In [1]: import numpy as np

In [2]: from numpy import linalg as LA

In [3]: np.set_printoptions(precision=3, suppress=True, linewidth=200, floatmode="fixed")

In [4]: mat = np.load("sample9.npy")

In [5]: mat
Out[5]: 
array([[ 0,  0,  0, -1],
       [ 0,  0,  0,  0],
       [ 1,  0,  0,  0]])

In [6]: Uu, sigma, Vt = LA.svd(mat)

In [7]: vecs = Vt[:(sigma > 1e-8).sum()]

In [8]: rng = np.random.default_rng(15281)

In [9]: x0 = mat[1] + 3 * mat[0] + rng.integers(2) * np.eye(4)[0]

In [10]: x0
Out[10]: array([ 0.000,  0.000,  0.000, -3.000])

In [11]: LA.matrix_rank(np.vstack([mat, x0]))
Out[11]: np.int64(2)

In [12]: vecs.T @ vecs
Out[12]: 
array([[1.000, 0.000, 0.000, 0.000],
       [0.000, 0.000, 0.000, 0.000],
       [0.000, 0.000, 0.000, 0.000],
       [0.000, 0.000, 0.000, 1.000]])

In [13]: np.diag(vecs.T @ vecs)
Out[13]: array([1.000, 0.000, 0.000, 1.000])

In [14]: np.allclose(vecs.T @ vecs @ x0, x0)
Out[14]: True

In [15]: LA.svd(mat, compute_uv=False)
Out[15]: array([1.000, 1.000, 0.000])

In [16]: np.unravel_index(np.abs(mat).argmax(), mat.shape)
Out[16]: (np.int64(0), np.int64(3))

In [17]: mat.mean(axis=0)
Out[17]: array([ 0.333,  0.000,  0.000, -0.333])

In [18]: round(LA.norm(mat), 3)
Out[18]: np.float64(1.414)

In [19]: LA.matrix_rank(mat, rtol=0.1)
Out[19]: np.int64(2)

In [20]: rk = LA.matrix_rank(mat)

In [21]: rk
Out[21]: np.int64(2)

In [22]: null = LA.svd(mat)[2][rk:].T

In [23]: null @ null.T
Out[23]: 
array([[0.000, 0.000, 0.000, 0.000],
       [0.000, 1.000, 0.000, 0.000],
       [0.000, 0.000, 1.000, 0.000],
       [0.000, 0.000, 0.000, 0.000]])

In [24]: A = 4 * np.eye(2) + np.eye(2, k=1)

In [25]: A
Out[25]: 
array([[4.000, 1.000],
       [0.000, 4.000]])

In [26]: W1 = np.array([[-2, 1], [2, 0]])

In [27]: coef = np.array([2, -2])

In [28]: hid = np.maximum(A @ W1 + coef, 0)

In [29]: (hid > 0).astype(int)
Out[29]: 
array([[0, 1],
       [1, 0]])

In [30]: LA.matrix_rank(hid)
Out[30]: np.int64(2)

In [31]: hid
Out[31]: 
array([[ 0.000,  2.000],
       [10.000,  0.000]])

In [32]: basis = np.array([[-8, -5, -3], [-3, -9, 9]])

In [33]: W1 @ basis
Out[33]: 
array([[ 13,   1,  15],
       [-16, -10,  -6]])
